% python3 -q
>>> import numpy as np
>>> np.set_printoptions(precision=2, suppress=True, linewidth=200, floatmode="fixed")
>>> rnd = lambda a: np.round(a, 2) + 0
>>> rng = np.random.default_rng(13)
>>> mat = rng.normal(size=(18, 10))
>>> mat = 20 * mat / np.linalg.norm(mat, axis=1, keepdims=True)
>>> rnd(mat)
array([[  8.26, -13.92,   4.33,   0.31,   5.96,   1.74,   8.26,   0.14,  -2.33,   2.62],
       [  3.07,  -2.54,  -1.76,   5.12,   5.01,  -3.51,  -2.62, -12.85,  11.95,  -1.60],
       [  6.86,   2.14,   9.97,   7.89,   1.63,   7.60,  -4.87,   6.46,  -7.60,   1.76],
       [  8.65,   1.82,  -2.98,  -6.55,  -2.79,   8.54,   7.24,  -2.13, -10.12,   5.48],
       [-11.32,  -4.14,  -5.74,   5.80,   1.84,   3.61,   2.13,  -5.29,   4.18,  11.03],
       [ -0.31,   5.29,  -1.05,   8.59,   5.56,   7.31,   2.91,  13.69,  -3.01,  -2.79],
       [ -3.28,   3.39,  -3.45,  -3.58,   4.04,   6.45,   3.19, -14.89,  -5.29,  -5.96],
       [ -9.44,  -3.19,  14.21,  -2.40,  -5.75,   5.46,   0.54,   0.94,  -5.37,  -0.01],
       [  2.60, -11.43,  -9.63,   6.48,   5.04,  -3.03,  -6.10,  -1.11,  -7.14,  -2.03],
       [ 11.52,   0.92,   8.14,  -1.55,   2.58,   9.67,  -9.32,  -2.42,  -1.09,   1.97],
       [  8.74,   3.86,  -8.42,  -1.52,  -5.03,  -5.17,  11.39,  -5.98,   1.33,  -4.02],
       [  6.66,   2.73,   0.99,  -0.59,   8.80,  -7.20,  -5.62,  -8.63,  10.32,  -2.27],
       [ -6.85,  -2.77,  16.51,  -0.71,   5.61,   3.07,  -0.08,  -4.58,  -2.21,  -2.34],
       [-10.97,  12.86,   4.59,   0.58,  -1.01,  -3.92,   4.72,  -0.93,   2.38,  -6.89],
       [  2.74,  14.48,  -2.10,   5.79,   0.26,   8.00,   7.73,   0.45,  -4.05,   2.08],
       [  0.20,  -2.99,   2.21,   2.09,  -4.30,  -0.54,  14.13,   3.95,   0.47,  12.15],
       [ -2.00, -10.85,  -8.35,  -6.66,   1.14,   4.28,  -9.51,   4.89,  -5.38,   1.12],
       [  2.72,   2.54,   0.04,   1.00,  -6.69,   1.63,   5.75,   5.43,  15.33,   6.35]])
>>> A2 = np.c_[mat[:, :8] @ np.array([[0, -2, 3, -3, 0, -3, 0, 1],
...     [2, -3, -3, -2, -1, 0, 3, 0],
...     [1, 3, 0, 2, 1, -2, 2, -2],
...     [-3, -2, 1, 2, 3, 3, 1, -2],
...     [2, -1, 2, -3, -3, 1, 1, -1],
...     [0, -2, 2, 2, 1, 3, 0, -2],
...     [3, 2, -3, 3, 0, 1, 0, 0],
...     [1, -2, -1, 1, 0, -2, 1, 3]]), np.array([0, -1, -3, 5, -5, 4, 4, -3, 5, 4, -6, -6, 6, -8, -5, -7, -4, 2])]
>>> rnd(A2)
array([[ 12.40,  44.39,  57.33,  22.89,   3.06, -13.33, -26.67, -10.05,   0.00],
       [-32.87,   8.45,  45.65, -40.19,  -2.41,  27.21, -13.86, -40.19,  -1.00],
       [-14.30, -45.49,  48.67,  12.98,  34.19, -10.24,  42.35, -26.32,  -3.00],
       [ 34.30, -14.17,   5.89,  -3.63,  -7.54,  -5.29, -11.98,   7.02,   5.00],
       [-26.67,  12.04,  -5.91,  45.16,  13.90,  88.22, -21.56, -36.39,  -5.00],
       [ 17.31, -77.32,  -4.87,  25.75,  10.03,  31.80,  41.60,   5.51,   4.00],
       [ 16.80,  12.40,   2.70, -15.53, -23.23,  62.36, -11.16, -50.81,   4.00],
       [  6.11,  69.91, -24.30,  89.06,  32.91,   1.99,  11.65, -35.40,  -3.00],
       [-61.25, -21.72,  71.98, -31.81,   3.10,  22.98, -43.11,   6.57,   5.00],
       [-10.59, -33.99,  85.11, -42.01,   4.49, -28.38,  17.64, -30.83,   4.00],
       [ 22.00,  -1.17, -35.46, -20.90,  -6.94, -11.13, -17.81,  26.07,  -6.00],
       [  0.32,  -5.75,  39.85, -90.92, -37.10, -24.87,   9.75, -14.42,  -6.00],
       [ 19.51,  70.19,   9.23,  42.18,   3.38,   9.31,  25.05, -63.94,   6.00],
       [ 39.79,  16.12, -94.02,  25.94,  -7.43,  19.26,  46.42, -15.25,  -8.00],
       [ 33.64, -68.50, -36.55,   9.07,   8.03,  44.45,  45.75, -19.57,  -5.00],
       [ 27.70,  36.74, -44.35,  72.13,  23.83,   1.56,  -2.81,   8.84,  -7.00],
       [-31.44, -13.70,  54.37, -20.83, -16.62,  -2.60, -49.89,  33.02,  -4.00],
       [ 11.41, -10.87, -31.22,  34.85,  22.21, -12.15,   7.45,  20.35,   2.00]])
>>> rnd(np.linalg.lstsq(mat, A2[:, 0])[0])
array([ 0.00,  2.00,  1.00, -3.00,  2.00,  0.00,  3.00,  1.00,  0.00,  0.00])
>>> np.linalg.matrix_rank(np.c_[mat, A2])
np.int64(11)
>>> rnd(np.linalg.norm(np.linalg.qr(mat)[0].T @ A2, axis=0) ** 2 / ((A2 ** 2).sum(axis=0) + 1e-12))
array([1.00, 1.00, 1.00, 1.00, 1.00, 1.00, 1.00, 1.00, 0.33])
>>> P = mat @ np.linalg.solve(mat.T @ mat, mat.T)
>>> rnd(P @ mat[:, 2])
array([ 4.33, -1.76,  9.97, -2.98, -5.74, -1.05, -3.45, 14.21, -9.63,  8.14, -8.42,  0.99, 16.51,  4.59, -2.10,  2.21, -8.35,  0.04])
>>> rnd(np.trace(P))
np.float64(10.0)
>>> np.linalg.matrix_rank(np.eye(18) - P)
np.int64(8)
>>> vec = np.array([1, 1, 2, 1, 1, 1, 1, 0, 1, 1])
>>> target = mat @ vec
>>> rnd(np.linalg.pinv(mat) @ mat)
array([[1.00, 0.00, 0.00, 0.00, 0.00, 0.00, 0.00, 0.00, 0.00, 0.00],
       [0.00, 1.00, 0.00, 0.00, 0.00, 0.00, 0.00, 0.00, 0.00, 0.00],
       [0.00, 0.00, 1.00, 0.00, 0.00, 0.00, 0.00, 0.00, 0.00, 0.00],
       [0.00, 0.00, 0.00, 1.00, 0.00, 0.00, 0.00, 0.00, 0.00, 0.00],
       [0.00, 0.00, 0.00, 0.00, 1.00, 0.00, 0.00, 0.00, 0.00, 0.00],
       [0.00, 0.00, 0.00, 0.00, 0.00, 1.00, 0.00, 0.00, 0.00, 0.00],
       [0.00, 0.00, 0.00, 0.00, 0.00, 0.00, 1.00, 0.00, 0.00, 0.00],
       [0.00, 0.00, 0.00, 0.00, 0.00, 0.00, 0.00, 1.00, 0.00, 0.00],
       [0.00, 0.00, 0.00, 0.00, 0.00, 0.00, 0.00, 0.00, 1.00, 0.00],
       [0.00, 0.00, 0.00, 0.00, 0.00, 0.00, 0.00, 0.00, 0.00, 1.00]])
>>> rnd(np.linalg.lstsq(mat, target)[0])
array([1.00, 1.00, 2.00, 1.00, 1.00, 1.00, 1.00, 0.00, 1.00, 1.00])
>>> target = target + 0.3 * rng.normal(size=18)
>>> rnd(target)
array([ 19.79,  11.87,  35.43,   5.92,   0.98,  21.83,  -7.78,   8.52, -34.95,  31.06,  -6.71,  14.89,  26.41,   6.80,  33.25,  25.30, -45.33,  28.03])
>>> beta, *_ = np.linalg.lstsq(mat, target)
>>> rnd(mat.T @ (target - mat @ beta))
array([0.00, 0.00, 0.00, 0.00, 0.00, 0.00, 0.00, 0.00, 0.00, 0.00])
>>> beta.round()
array([ 1.00,  1.00,  2.00,  1.00,  1.00,  1.00,  1.00, -0.00,  1.00,  1.00])
>>> rnd(np.linalg.norm(target - mat @ beta))
np.float64(0.99)
>>> data = np.load("w.npy")
>>> data
array([[1, 0, 2, 0, 0, 1, 4, 1],
       [2, 0, 1, 0, 0, 0, 1, 5],
       [3, 3, 2, 0, 0, 0, 1, 0],
       [0, 0, 0, 3, 4, 0, 0, 0],
       [0, 0, 0, 1, 1, 0, 0, 0],
       [0, 5, 5, 0, 0, 1, 3, 0],
       [2, 0, 0, 0, 0, 0, 3, 5],
       [3, 3, 3, 0, 0, 5, 2, 4]])
>>> # 2 blocks once reordered
>>> A2 = np.array([[2, 0], [0, 1], [2, 1], [2, 0], [2, 3], [2, 0], [0, 1], [1, 1]])
>>> np.linalg.matrix_rank(data @ A2)
np.int64(2)
>>> np.einsum("ik,kj->ij", data, A2)
array([[ 9,  7],
       [11,  7],
       [10,  6],
       [14, 12],
       [ 4,  3],
       [12, 13],
       [ 9,  8],
       [26, 12]])
>>> np.vstack([data, A2.T]).shape
(10, 8)
>>> def softmax(z):
...     e = np.exp(z - z.max(axis=-1, keepdims=True))
...     return e / e.sum(axis=-1, keepdims=True)
... 
>>> rnd(softmax(data[5] + 5))
array([0.00, 0.46, 0.46, 0.00, 0.00, 0.01, 0.06, 0.00])
>>> rnd(softmax(10 * data[5]))
array([0.00, 0.50, 0.50, 0.00, 0.00, 0.00, 0.00, 0.00])
>>> rnd(softmax(data[5]))
array([0.00, 0.46, 0.46, 0.00, 0.00, 0.01, 0.06, 0.00])
>>> scores = data @ data.T / np.sqrt(8)
>>> rnd(softmax(scores)[5] @ data)
array([0.00, 5.00, 5.00, 0.00, 0.00, 1.00, 3.00, 0.00])
>>> rnd(softmax(scores))
array([[0.19, 0.01, 0.00, 0.00, 0.00, 0.19, 0.05, 0.56],
       [0.00, 0.29, 0.00, 0.00, 0.00, 0.00, 0.42, 0.29],
       [0.00, 0.00, 0.10, 0.00, 0.00, 0.60, 0.00, 0.30],
       [0.00, 0.00, 0.00, 1.00, 0.00, 0.00, 0.00, 0.00],
       [0.05, 0.05, 0.05, 0.60, 0.10, 0.05, 0.05, 0.05],
       [0.00, 0.00, 0.00, 0.00, 0.00, 1.00, 0.00, 0.00],
       [0.00, 0.10, 0.00, 0.00, 0.00, 0.00, 0.81, 0.10],
       [0.00, 0.00, 0.00, 0.00, 0.00, 0.00, 0.00, 1.00]])
>>> rnd(softmax(scores + np.triu(np.full(scores.shape, -np.inf), 1)))
array([[1.00, 0.00, 0.00, 0.00, 0.00, 0.00, 0.00, 0.00],
       [0.00, 1.00, 0.00, 0.00, 0.00, 0.00, 0.00, 0.00],
       [0.01, 0.01, 0.98, 0.00, 0.00, 0.00, 0.00, 0.00],
       [0.00, 0.00, 0.00, 1.00, 0.00, 0.00, 0.00, 0.00],
       [0.06, 0.06, 0.06, 0.70, 0.12, 0.00, 0.00, 0.00],
       [0.00, 0.00, 0.00, 0.00, 0.00, 1.00, 0.00, 0.00],
       [0.00, 0.11, 0.00, 0.00, 0.00, 0.00, 0.89, 0.00],
       [0.00, 0.00, 0.00, 0.00, 0.00, 0.00, 0.00, 1.00]])
